>>> import numpy as np
>>> np.set_printoptions(precision=2, suppress=True, linewidth=100, legacy="1.25")
>>> K = np.load("block6.npy")
>>> print(K)
[[0.5 0.5]
 [0.5 0.5]]
>>> print(np.argsort(-np.linalg.norm(K, axis=0).round(6), kind="stable")[:3])
[0 1]
>>> print([round(float(x), 2) for x in np.linalg.svd(K, compute_uv=False)[:3]])
[1.0, 0.0]
>>> print(round(float(np.linalg.norm(K, 2) / np.linalg.norm(K)), 2))
1.0
>>> vec = np.array([0, 2])
>>> print(K * vec)
[[0. 1.]
 [0. 1.]]
>>> print(K @ vec)
[1. 1.]
>>> print(np.linalg.norm(K @ vec) <= np.linalg.norm(K, 2) * np.linalg.norm(vec) + 1e-9)
True
>>> print(K @ np.eye(2)[1])
[0.5 0.5]
>>> vec = np.array([3, 3])
>>> print(K @ K @ vec)
[3. 3.]
>>> print(np.trace(K))
1.0
>>> print(K @ vec)
[3. 3.]
>>> print(np.eye(2) - K)
[[ 0.5 -0.5]
 [-0.5  0.5]]
>>> rng = np.random.default_rng(64169)
>>> z = rng.permutation(2)
>>> print(z)
[1 0]
>>> A2 = K[z][:, z]
>>> print(A2)
[[0.5 0.5]
 [0.5 0.5]]
>>> print(np.allclose(A2, K))
True
>>> print(np.round(np.sort(np.abs(np.linalg.eigvals(A2))), 2) + 0)
[0. 1.]
>>> print(np.trace(A2))
1.0
>>> hat = np.triu(np.array([[-1, 1], [-2, -1]]), 1) + np.eye(2)
>>> A2 = hat @ K @ np.linalg.inv(hat)
>>> print(round(np.linalg.det(A2), 2))
0.0
>>> print(hat @ K - K @ hat)
[[ 0.5  0. ]
 [ 0.  -0.5]]
>>> print(np.poly(A2))
[ 1. -1.  0.]
>>> print(A2)
[[1.  0. ]
 [0.5 0. ]]
